% python3 -q
>>> import numpy as np
>>> np.set_printoptions(precision=3, suppress=True, linewidth=100, legacy="1.25")
>>> def rnd(a):
...     return np.round(a, 3) + 0
... 
>>> m1 = np.loadtxt("block17.csv", delimiter=",")
>>> print(m1)
[[  7.  -2.  -5.]
 [ 14.  -1.   4.]
 [ 17.  -6.   2.]
 [ 22.  -7.   9.]
 [ 30. -16.   5.]
 [ 38. -16.   4.]
 [ 45. -14.  10.]
 [ 46. -16.   6.]
 [ 45. -18.  -3.]
 [ 53. -16.  -1.]
 [ 55. -21.  -6.]
 [ 59. -25.  -5.]
 [ 58. -31. -11.]
 [ 52. -36.  -9.]
 [ 48. -38. -10.]
 [ 39. -32.  -9.]
 [ 32. -27.  -2.]
 [ 27. -21.  -3.]
 [ 33. -15.  -5.]
 [ 40. -15.   3.]
 [ 45. -20.   5.]
 [ 42. -19.  -2.]
 [ 43. -13. -10.]
 [ 38. -11.  -6.]
 [ 39.  -2. -10.]
 [ 43. -10. -11.]
 [ 48. -10. -11.]
 [ 42. -15.  -8.]
 [ 43. -20. -15.]]
>>> M2 = np.c_[m1[:, :2] @ np.array([[0, 3], [3, 2]]), np.array([0, 2, 0, 1, 0, 2, 1, 1, 0, 0, 0, 0, 0, 0, 1, 0, 2, 1, 1, 2, 2, 2, 1, 0, 0, 2, 1, 0, 1])]
>>> M2
array([[  -6.,   17.,    0.],
       [  -3.,   40.,    2.],
       [ -18.,   39.,    0.],
       [ -21.,   52.,    1.],
       [ -48.,   58.,    0.],
       [ -48.,   82.,    2.],
       [ -42.,  107.,    1.],
       [ -48.,  106.,    1.],
       [ -54.,   99.,    0.],
       [ -48.,  127.,    0.],
       [ -63.,  123.,    0.],
       [ -75.,  127.,    0.],
       [ -93.,  112.,    0.],
       [-108.,   84.,    0.],
       [-114.,   68.,    1.],
       [ -96.,   53.,    0.],
       [ -81.,   42.,    2.],
       [ -63.,   39.,    1.],
       [ -45.,   69.,    1.],
       [ -45.,   90.,    2.],
       [ -60.,   95.,    2.],
       [ -57.,   88.,    2.],
       [ -39.,  103.,    1.],
       [ -33.,   92.,    0.],
       [  -6.,  113.,    0.],
       [ -30.,  109.,    2.],
       [ -30.,  124.,    1.],
       [ -45.,   96.,    0.],
       [ -60.,   89.,    1.]])
>>> rnd(np.linalg.lstsq(m1, M2[:, 0])[0])
array([0., 3., 0.])
>>> np.linalg.matrix_rank(np.c_[m1, M2])
4
>>> np.linalg.matrix_rank(M2)
3
>>> M2 = m1 / np.linalg.norm(m1, axis=1, keepdims=True)
>>> cov = M2 @ M2.T
>>> (cov - 2 * np.eye(29)).round(6).argmax(axis=1)
array([28,  6,  7,  6, 20, 20,  7,  2, 11,  8,  8,  8, 18, 14, 15, 14, 17, 16, 11,  2,  5, 11, 27,
       27, 26, 26, 25, 22, 12])
>>> rnd(np.degrees(np.arccos(np.clip(cov[6, 1], -1, 1))))
13.391
>>> rnd(np.linalg.norm(M2, axis=1))
array([1., 1., 1., 1., 1., 1., 1., 1., 1., 1., 1., 1., 1., 1., 1., 1., 1., 1., 1., 1., 1., 1., 1.,
       1., 1., 1., 1., 1., 1.])
